In [1]: import numpy as np

In [2]: from numpy import linalg as LA

In [3]: np.set_printoptions(precision=3, suppress=True, linewidth=120, floatmode="fixed")

In [4]: X = np.load("test2.npy")

In [5]: X
Out[5]: 
array([[ 5,  5,  5,  5],
       [ 5, 10, 10, 10],
       [ 5, 10, 15, 15],
       [ 5, 10, 15, 20]])

In [6]: other = LA.inv(X)

In [7]: np.allclose(other, X.T)
Out[7]: False

In [8]: round(LA.slogdet(X)[0], 3)
Out[8]: np.float64(1.0)

In [9]: round(float(LA.cond(X)), 3)
Out[9]: 29.284

In [10]: ev, evecs = LA.eig(X)

In [11]: np.sort(LA.eigvals(X @ X))
Out[11]: array([   2.004,    4.537,   25.000, 1718.459])

In [12]: round(float(np.prod(ev)), 3)
Out[12]: 625.0

In [13]: np.round(X @ evecs[:, 0] - ev[0] * evecs[:, 0], 3) + 0
Out[13]: array([0.000, 0.000, 0.000, 0.000])

In [14]: ev
Out[14]: array([41.454,  5.000,  2.130,  1.416])

In [15]: W = np.array([[-2, 1, -7], [-2, 5, 3], [-2, 8, 7], [-6, -7, -2]])

In [16]: c = np.array([-3, 3, -5])

In [17]: H = np.maximum(X @ W + c, 0)

In [18]: (H > 0).mean(axis=0)
Out[18]: array([0.000, 1.000, 0.750])

In [19]: basis = np.array([[-1, 3, 2], [1, 0, -1], [1, -1, -2]])

In [20]: H @ basis
Out[20]: 
array([[  38,    0,  -38],
       [ 108,  -40, -148],
       [ 138,  -65, -203],
       [  93,  -55, -148]])

In [21]: r0, g = X[2], X[1]

In [22]: r0 @ r0
Out[22]: np.int64(575)

In [23]: p = (r0 @ g) / (r0 @ r0) * r0

In [24]: LA.matrix_rank(np.outer(r0, g))
Out[24]: np.int64(1)

In [25]: x0 = np.array([1, 4, -3, -7])

In [26]: LA.norm(X @ x0) <= LA.norm(X, 2) * LA.norm(x0) + 1e-9
Out[26]: np.True_

In [27]: X @ np.eye(4)[3]
Out[27]: array([ 5.000, 10.000, 15.000, 20.000])

In [28]: X @ (2 * x0)
Out[28]: array([ -50, -110, -210, -280])

In [29]: np.einsum("ij,j->i", X, x0)
Out[29]: array([ -25,  -55, -105, -140])

In [30]: X @ np.ones(4)
Out[30]: array([20.000, 35.000, 45.000, 50.000])

In [31]: arr = np.load("x.npy")

In [32]: arr
Out[32]: 
array([[0, 1, 0, 0],
       [0, 0, 1, 0],
       [0, 0, 0, 1],
       [1, 0, 0, 0]])

In [33]: theta = np.radians(36)

In [34]: Rm = np.eye(4)

In [35]: Rm[2, 2] = Rm[0, 0] = np.cos(theta)

In [36]: Rm[2, 0], Rm[0, 2] = -np.sin(theta), np.sin(theta)

In [37]: Rm
Out[37]: 
array([[ 0.809,  0.000,  0.588,  0.000],
       [ 0.000,  1.000,  0.000,  0.000],
       [-0.588,  0.000,  0.809,  0.000],
       [ 0.000,  0.000,  0.000,  1.000]])

In [38]: other = X @ Rm.T

In [39]: np.allclose(LA.norm(X, axis=1), LA.norm(other, axis=1))
Out[39]: True

In [40]: LA.svd(X, compute_uv=False), LA.svd(other, compute_uv=False)
Out[40]: 
(array([41.454,  5.000,  2.130,  1.416]),
 array([41.454,  5.000,  2.130,  1.416]))

In [41]: np.round(LA.det(Rm), 3), round(np.trace(Rm), 3)
Out[41]: (np.float64(1.0), np.float64(3.618))

In [42]: other
Out[42]: 
array([[ 6.984,  5.000,  1.106,  5.000],
       [ 9.923, 10.000,  5.151, 10.000],
       [12.862, 10.000,  9.196, 15.000],
       [12.862, 10.000,  9.196, 20.000]])

In [43]: x0 = np.array([1, 2, 2, 2])

In [44]: y = arr @ x0

In [45]: c, lr = np.zeros(4), 1 / LA.norm(arr, 2) ** 2

In [46]: for i in range(50):
    ...:     c -= lr * arr.T @ (arr @ c - y)
    ...:     if i % 10 == 0: print(i, round(LA.norm(arr @ c - y), 3))
    ...: 
0 0.0
10 0.0
20 0.0
30 0.0
40 0.0

In [47]: c
Out[47]: array([1.000, 2.000, 2.000, 2.000])

In [48]: np.round(LA.cond(arr), 3)
Out[48]: np.float64(1.0)

In [49]: m1 = np.loadtxt("m.csv", delimiter=",")

In [50]: m1
Out[50]: 
array([[-1.015,  3.002, -0.986],
       [ 0.992, -3.016,  1.000]])

In [51]: r0, g = m1[1], m1[0]

In [52]: round(float(r0 @ g), 3)
Out[52]: -11.047

In [53]: round(float(r0 @ r0), 3)
Out[53]: 11.08

In [54]: p = (r0 @ g) / (r0 @ r0) * r0

In [55]: np.round((g - p) @ r0, 3)
Out[55]: np.float64(0.0)

In [56]: p
Out[56]: array([-0.989,  3.007, -0.997])

In [57]: g - p
Out[57]: array([-0.026, -0.005,  0.011])

In [58]: round(float(LA.norm(r0 + g) ** 2 + LA.norm(r0 - g) ** 2), 3)
Out[58]: 44.189

In [59]: LA.svd(m1, compute_uv=False)
Out[59]: array([4.700, 0.020])

In [60]: m1.mean(axis=0)
Out[60]: array([-0.011, -0.007,  0.007])

In [61]: m1.sum(axis=0)
Out[61]: array([-0.023, -0.014,  0.014])

In [62]: LA.matrix_rank(m1)
Out[62]: np.int64(2)

In [63]: np.abs(m1).max()
Out[63]: np.float64(3.016)

In [64]: m1 - m1[0]
Out[64]: 
array([[ 0.000,  0.000,  0.000],
       [ 2.007, -6.018,  1.986]])

In [65]: m1.shape
Out[65]: (2, 3)

In [66]: round(LA.norm(m1), 3)
Out[66]: np.float64(4.701)

In [67]: np.unravel_index(np.abs(m1).argmax(), m1.shape)
Out[67]: (np.int64(1), np.int64(1))

In [68]: theta = np.radians(36)

In [69]: Rm = np.eye(3)

In [70]: Rm[1, 1] = Rm[2, 2] = np.cos(theta)

In [71]: Rm[1, 2], Rm[2, 1] = -np.sin(theta), np.sin(theta)

In [72]: Rm
Out[72]: 
array([[ 1.000,  0.000,  0.000],
       [ 0.000,  0.809, -0.588],
       [ 0.000,  0.588,  0.809]])

In [73]: other = m1 @ Rm.T

In [74]: round(LA.det(Rm), 3), round(float(np.trace(Rm)), 3)
Out[74]: (np.float64(1.0), 2.618)
